$ ipython --no-banner

In [1]: import numpy as np

In [2]: np.set_printoptions(precision=2, suppress=True, linewidth=160, sign=" ")

In [3]: def rnd(a):
   ...:     return np.round(a, 2) + 0
   ...: 

In [4]: cent = np.array([[3, -3, 3, 1, -1, -3, 3, 0, 2]])

In [5]: rng = np.random.default_rng(604138)

In [6]: X = rng.normal(size=(22, 1)) @ cent + np.array([2, 3, 0, 2, 3, 1, 1, 1, 3])

In [7]: print(rnd(X))
[[ 2.09  2.91  0.09  2.03  2.97  0.91  1.09  1.    3.06]
 [-1.85  6.85 -3.85  0.72  4.28  4.85 -2.85  1.    0.43]
 [-1.31  6.31 -3.31  0.9   4.1   4.31 -2.31  1.    0.79]
 [ 1.3   3.7  -0.7   1.77  3.23  1.7   0.3   1.    2.54]
 [ 1.    4.   -1.    1.67  3.33  2.    0.    1.    2.33]
 [-4.61  9.61 -6.61 -0.2   5.2   7.61 -5.61  1.   -1.41]
 [-1.1   6.1  -3.1   0.97  4.03  4.1  -2.1   1.    0.94]
 [ 0.84  4.16 -1.16  1.61  3.39  2.16 -0.16  1.    2.23]
 [-2.56  7.56 -4.56  0.48  4.52  5.56 -3.56  1.   -0.04]
 [-2.5   7.5  -4.5   0.5   4.5   5.5  -3.5   1.    0.  ]
 [ 2.38  2.62  0.38  2.13  2.87  0.62  1.38  1.    3.25]
 [ 5.91 -0.91  3.91  3.3   1.7  -2.91  4.91  1.    5.61]
 [ 2.76  2.24  0.76  2.25  2.75  0.24  1.76  1.    3.5 ]
 [ 0.9   4.1  -1.1   1.63  3.37  2.1  -0.1   1.    2.27]
 [ 2.73  2.27  0.73  2.24  2.76  0.27  1.73  1.    3.49]
 [ 2.31  2.69  0.31  2.1   2.9   0.69  1.31  1.    3.21]
 [ 3.59  1.41  1.59  2.53  2.47 -0.59  2.59  1.    4.06]
 [ 3.55  1.45  1.55  2.52  2.48 -0.55  2.55  1.    4.03]
 [-0.38  5.38 -2.38  1.21  3.79  3.38 -1.38  1.    1.41]
 [-0.98  5.98 -2.98  1.01  3.99  3.98 -1.98  1.    1.01]
 [ 1.36  3.64 -0.64  1.79  3.21  1.64  0.36  1.    2.57]
 [ 3.63  1.37  1.63  2.54  2.46 -0.63  2.63  1.    4.09]]

In [8]: print(np.abs(np.diag(np.linalg.qr(X)[1])) > 1e-9)
[ True  True False False False False False False False]

In [9]: rnd(np.trace(np.linalg.pinv(X) @ X))
Out[9]: np.float64(2.0)

In [10]: np.unique(X.round(6), axis=0).shape
Out[10]: (22, 9)
